>>> import numpy as np
>>> import numpy.linalg as la
>>> np.set_printoptions(precision=2, suppress=True, linewidth=120)
>>> tidy = lambda a: np.round(a, 2) + 0
>>> W0 = np.load("m.npy")
>>> W0
array([[ 0.95, -0.3 , -1.5 , -0.7 ,  0.6 ,  0.5 ],
       [ 0.65,  0.6 , -0.6 ,  1.8 ,  0.  ,  0.3 ],
       [-0.17, -0.4 ,  1.3 ,  0.5 ,  0.3 , -0.1 ],
       [ 0.69, -0.7 ,  0.1 , -0.2 , -0.1 ,  0.3 ],
       [ 1.61, -0.9 , -1.  ,  0.3 ,  0.9 ,  0.8 ],
       [ 1.78, -1.3 ,  0.2 ,  1.4 , -0.5 ,  0.9 ],
       [ 4.4 ,  1.8 , -0.6 , -0.6 , -2.5 ,  2.2 ],
       [ 0.49, -0.8 ,  0.4 , -0.6 ,  0.3 ,  0.2 ],
       [-2.85,  0.5 , -0.4 ,  0.5 ,  2.3 , -1.4 ],
       [-2.63,  1.6 , -0.6 ,  1.  ,  0.5 , -1.3 ],
       [ 0.63, -1.1 ,  1.5 ,  1.1 ,  1.5 ,  0.3 ],
       [-3.01,  0.  ,  0.9 , -0.2 ,  2.6 , -1.5 ],
       [-0.96, -1.  , -0.9 ,  0.1 ,  0.6 , -0.5 ],
       [ 0.14,  1.5 ,  1.6 , -1.1 , -2.1 ,  0.1 ],
       [ 1.5 ,  1.3 , -0.1 ,  1.1 ,  0.6 ,  0.8 ],
       [ 0.4 , -1.  , -0.9 , -0.4 , -1.  ,  0.2 ],
       [ 1.35,  2.1 , -0.3 , -1.3 ,  0.4 ,  0.7 ],
       [ 0.16, -0.2 ,  0.7 ,  0.2 , -0.4 ,  0.1 ],
       [-1.61,  0.7 , -1.1 , -0.5 ,  0.1 , -0.8 ],
       [ 0.16, -2.  , -0.5 , -0.5 ,  0.5 ,  0.1 ],
       [ 0.57, -1.5 , -0.2 , -0.5 , -0.2 ,  0.3 ],
       [-1.5 , -0.5 ,  0.4 ,  0.6 , -0.7 , -0.7 ],
       [ 1.34, -0.5 , -0.6 , -0.8 ,  0.1 ,  0.7 ],
       [-2.14, -0.1 ,  0.  , -0.2 , -1.1 , -1.1 ],
       [ 2.15, -0.9 ,  1.1 ,  0.1 ,  1.1 ,  1.1 ],
       [ 0.37,  0.1 , -0.4 ,  1.7 ,  0.6 ,  0.2 ],
       [-0.79, -0.4 , -0.5 , -1.  ,  0.9 , -0.4 ],
       [-2.17,  0.2 ,  0.4 ,  0.4 ,  0.  , -1.1 ],
       [-0.43, -1.  ,  1.2 ,  0.7 ,  1.4 , -0.2 ],
       [ 3.19, -2.5 ,  1.3 ,  0.9 , -0.7 ,  1.6 ],
       [ 1.76, -0.3 ,  0.2 ,  0.  ,  0.  ,  0.9 ],
       [-1.26, -0.5 ,  0.  ,  0.6 ,  0.  , -0.6 ],
       [-1.17,  0.9 , -0.2 , -1.2 ,  0.6 , -0.6 ]])
>>> Z = W0[[6, 4]].astype(float)
>>> for _ in range(7):
...     lab = la.norm(W0[:, None] - Z, axis=-1).argmin(axis=1)
...     Z = np.array([W0[lab == j].mean(axis=0) for j in range(2)])
... 
>>> print(lab)
[1 1 1 1 1 1 0 1 1 1 1 1 1 1 1 1 1 1 1 1 1 1 1 1 1 1 1 1 1 1 1 1 1]
>>> print(np.bincount(lab))
[ 1 32]
